In [1]: import numpy as np

In [2]: np.set_printoptions(precision=1, suppress=True, linewidth=140)

In [3]: feats = np.load("x.npy")

In [4]: print(feats)
[[-2. -2.  3.  4.]
 [ 0. -2.  3.  3.]
 [ 0.  2. -5. -4.]
 [ 0. -2.  6.  5.]]

In [5]: print(np.allclose(feats @ feats.T, feats.T @ feats))
False

In [6]: print(np.round(np.abs(np.linalg.eigvals(feats)).max(), 1))
2.0

In [7]: print(feats @ feats)
[[ 4.  6. -3. -6.]
 [ 0.  4. -3. -3.]
 [ 0. -6.  7.  6.]
 [ 0.  6. -6. -5.]]

In [8]: print(np.trace(feats))
-4.0

In [9]: print(np.linalg.matrix_power(feats, 4))
[[ 16.  30. -15. -30.]
 [  0.  16. -15. -15.]
 [  0. -30.  31.  30.]
 [  0.  30. -30. -29.]]

In [10]: theta = np.radians(45)

In [11]: r_ = np.eye(4)

In [12]: r_[0, 0] = r_[3, 3] = np.cos(theta)

In [13]: r_[0, 3], r_[3, 0] = -np.sin(theta), np.sin(theta)

In [14]: print(r_)
[[ 0.7  0.   0.  -0.7]
 [ 0.   1.   0.   0. ]
 [ 0.   0.   1.   0. ]
 [ 0.7  0.   0.   0.7]]

In [15]: Y = feats @ r_.T

In [16]: print(round(float(np.linalg.det(r_)), 1), np.round(np.trace(r_), 1))
1.0 3.4

In [17]: print(np.allclose(feats @ feats.T, Y @ Y.T))
True

In [18]: print(Y)
[[-4.2 -2.   3.   1.4]
 [-2.1 -2.   3.   2.1]
 [ 2.8  2.  -5.  -2.8]
 [-3.5 -2.   6.   3.5]]

In [19]: vec = np.array([-1, -2, 1, -1])

In [20]: rhs = feats @ vec

In [21]: beta, lr = np.zeros(4), 1 / np.linalg.norm(feats, 2) ** 2

In [22]: for i in range(10):
    ...:     beta -= lr * feats.T @ (feats @ beta - rhs)
    ...:     if i % 2 == 0: print(i, round(np.linalg.norm(feats @ beta - rhs), 1))
    ...: 
0 1.4
2 1.4
4 1.3
6 1.3
8 1.2

In [23]: print(round(float(np.linalg.cond(feats)), 1))
66.1

In [24]: print(beta)
[-0.2 -0.3  0.5  0.5]

In [25]: O, V = np.linalg.qr(feats[:, :2])[0], np.linalg.qr(feats[:, 2:])[0]

In [26]: sig = np.linalg.svd(O.T @ V, compute_uv=False)

In [27]: print(sig)
[1.  0.9]

In [28]: print(np.degrees(np.arccos(sig.clip(0, 1))))
[ 5.3 28.1]

In [29]: print((sig > 0.9).sum())
1

In [30]: arr = np.load("mat.npy")

In [31]: print(arr)
[[ 0.9  0.9  0.4 -0.9 -0.8  1.  -0.5]
 [ 0.8  0.   0.9  0.9 -0.3  0.5  1. ]
 [ 1.  -1.   0.6  1.   0.7  1.   1. ]
 [-0.3  0.9  0.5 -0.8 -0.4  0.7 -0.1]
 [ 1.  -0.3 -0.9 -0.7 -0.6  1.  -1. ]
 [-0.8  0.8  0.  -0.2 -0.4 -1.  -0.1]
 [-1.  -0.2  0.6 -0.9  0.9 -0.6  0.5]
 [-1.   1.   0.8 -1.  -0.4 -1.   0.3]
 [ 0.3  0.7  0.5 -0.5 -0.5  0.6  0.2]
 [ 0.9  1.  -0.4 -0.7 -0.9 -0.2 -0.9]
 [ 1.  -0.7  0.6  1.  -0.6  0.3  1. ]
 [-1.   0.4  0.9 -0.2  0.4 -0.8  1. ]
 [ 1.  -0.5 -0.5  0.9 -0.6  0.9 -0.2]
 [-0.6 -1.   0.7  1.   0.8  0.2  1. ]
 [-0.9  0.7  0.6  0.8 -0.3 -1.   0.9]
 [-1.   1.   0.4 -1.  -0.1 -1.  -0.5]
 [-0.3 -1.   0.1  1.   0.7 -0.9  0.9]
 [-1.   0.9  0.9 -1.   0.6 -1.   0.7]
 [ 1.  -0.6 -0.4  0.9 -0.5  0.8  0.1]
 [ 1.  -0.8 -0.2  0.7  0.1  1.   0.2]
 [ 0.9  0.3 -0.1 -0.7 -0.4  1.  -0.7]
 [-0.9  0.5  0.8  0.7 -0.1 -1.   1. ]
 [-0.3 -0.4 -0.9 -1.   0.6  1.  -1. ]
 [-1.   0.9  0.6 -0.9  0.1 -1.   0.3]
 [ 1.   0.9  0.3 -0.3 -0.9  0.7 -0.3]
 [ 1.  -1.  -0.1  0.9  0.7  1.   0.6]
 [-1.   0.7  0.6 -0.6 -0.1 -0.9  0.5]
 [-0.8  1.   0.3  0.  -0.8 -1.   0.2]
 [-0.3 -1.  -0.6  0.5  0.8  0.5 -0.3]
 [ 0.5 -0.9 -0.4  1.   0.5 -0.9  0.7]
 [ 1.  -0.9 -0.6  0.8  0.1  1.  -0.3]
 [ 0.3  0.1 -0.6 -0.1 -0.2 -0.5 -0.8]]

In [32]: cen = arr - arr.mean(axis=0)

In [33]: V = np.linalg.svd(cen)[2][:4]

In [34]: Y = cen - cen @ V.T @ V

In [35]: print(np.round(np.linalg.norm(Y) / np.linalg.norm(cen), 1))
0.2

In [36]: print(Y.std(axis=0))
[0.2 0.1 0.1 0.1 0.1 0.1 0.1]

In [37]: print((cen @ V.T).std(axis=0))
[1.3 1.1 0.7 0.5]

In [38]: print(np.round(np.cov(cen @ V.T, rowvar=False), 1) + 0)
[[1.8 0.  0.  0. ]
 [0.  1.1 0.  0. ]
 [0.  0.  0.4 0. ]
 [0.  0.  0.  0.3]]
